$ python -q
>>> import numpy as np
>>> np.set_printoptions(precision=1, suppress=True, linewidth=140, sign=" ")
>>> rd = lambda a: np.round(a, 1) + 0
>>> ang = np.deg2rad(90)
>>> A = np.eye(6)
>>> A[np.ix_([5, 2], [5, 2])] = [[np.cos(ang), -np.sin(ang)], [np.sin(ang), np.cos(ang)]]
>>> rd(A)
array([[ 1.,  0.,  0.,  0.,  0.,  0.],
       [ 0.,  1.,  0.,  0.,  0.,  0.],
       [ 0.,  0.,  0.,  0.,  0.,  1.],
       [ 0.,  0.,  0.,  1.,  0.,  0.],
       [ 0.,  0.,  0.,  0.,  1.,  0.],
       [ 0.,  0., -1.,  0.,  0.,  0.]])
>>> A2 = np.array([[1, -3, 1, -3, -3, 3, 3],
...     [-1, 2, 3, -3, -2, -2, -3],
...     [0, 3, -3, -2, 2, 1, -1],
...     [1, -1, 1, 0, -1, 0, -1],
...     [2, 1, -3, -2, -1, 1, 0],
...     [-1, 0, 3, 2, -2, 0, -3],
...     [0, 2, 2, -3, -1, 2, -2]])
>>> arr = np.triu(A2, 1)
>>> arr
array([[ 0, -3,  1, -3, -3,  3,  3],
       [ 0,  0,  3, -3, -2, -2, -3],
       [ 0,  0,  0, -2,  2,  1, -1],
       [ 0,  0,  0,  0, -1,  0, -1],
       [ 0,  0,  0,  0,  0,  1,  0],
       [ 0,  0,  0,  0,  0,  0, -3],
       [ 0,  0,  0,  0,  0,  0,  0]])
>>> np.prod(np.diag(arr)), rd(np.linalg.det(arr))
(np.int64(0), np.float64(0.0))
>>> rd(np.sort(np.linalg.eigvals(arr)))
array([ 0.,  0.,  0.,  0.,  0.,  0.,  0.])
>>> [int(np.linalg.matrix_rank(np.linalg.matrix_power(arr, p))) for p in range(1, 8)]
[6, 5, 4, 3, 2, 1, 0]
>>> U, sigma, Vh = np.linalg.svd(arr, full_matrices=False)
>>> rd(np.cumsum(sigma ** 2) / np.sum(sigma ** 2))
array([ 0.5,  0.8,  1. ,  1. ,  1. ,  1. ,  1. ])
>>> rd(sigma)
array([ 7. ,  6.3,  3.2,  2.1,  0.5,  0.3,  0. ])
>>> U.shape, sigma.shape, Vh.shape
((7, 7), (7,), (7, 7))
>>> rd(np.sqrt((sigma ** 2).sum())), rd(np.linalg.norm(arr))
(np.float64(10.1), np.float64(10.1))
>>> rd(Vh @ Vh.T)
array([[ 1.,  0.,  0.,  0.,  0.,  0.,  0.],
       [ 0.,  1.,  0.,  0.,  0.,  0.,  0.],
       [ 0.,  0.,  1.,  0.,  0.,  0.,  0.],
       [ 0.,  0.,  0.,  1.,  0.,  0.,  0.],
       [ 0.,  0.,  0.,  0.,  1.,  0.,  0.],
       [ 0.,  0.,  0.,  0.,  0.,  1.,  0.],
       [ 0.,  0.,  0.,  0.,  0.,  0.,  1.]])
>>> (sigma > 1e-8).sum()
np.int64(6)
>>> np.linalg.matrix_rank(arr)
np.int64(6)
>>> np.count_nonzero(arr)
np.int64(19)
>>> arr.shape
(7, 7)
>>> J = np.loadtxt("a.csv", delimiter=",")
>>> J
array([[ 0.,  0.,  0.,  0.,  0.,  0.,  0.,  3.],
       [ 0.,  0.,  0., -2.,  0.,  0.,  0.,  0.],
       [ 0.,  3.,  0.,  0.,  0.,  0.,  0.,  0.],
       [ 0.,  0.,  0.,  0.,  0.,  0., -3.,  0.],
       [ 0.,  0., -1.,  0.,  0.,  0.,  0.,  0.],
       [ 0.,  0.,  0.,  0., -2.,  0.,  0.,  0.],
       [ 0.,  0.,  0.,  0.,  0.,  2.,  0.,  0.],
       [ 0.,  0.,  0.,  0.,  0.,  0.,  0.,  0.]])
>>> J.T @ J
array([[ 0.,  0.,  0.,  0.,  0.,  0.,  0.,  0.],
       [ 0.,  9.,  0.,  0.,  0.,  0.,  0.,  0.],
       [ 0.,  0.,  1.,  0.,  0.,  0.,  0.,  0.],
       [ 0.,  0.,  0.,  4.,  0.,  0.,  0.,  0.],
       [ 0.,  0.,  0.,  0.,  4.,  0.,  0.,  0.],
       [ 0.,  0.,  0.,  0.,  0.,  4.,  0.,  0.],
       [ 0.,  0.,  0.,  0.,  0.,  0.,  9.,  0.],
       [ 0.,  0.,  0.,  0.,  0.,  0.,  0.,  9.]])
>>> rd(np.linalg.svd(J, compute_uv=False))
array([ 3.,  3.,  3.,  2.,  2.,  2.,  1.,  0.])
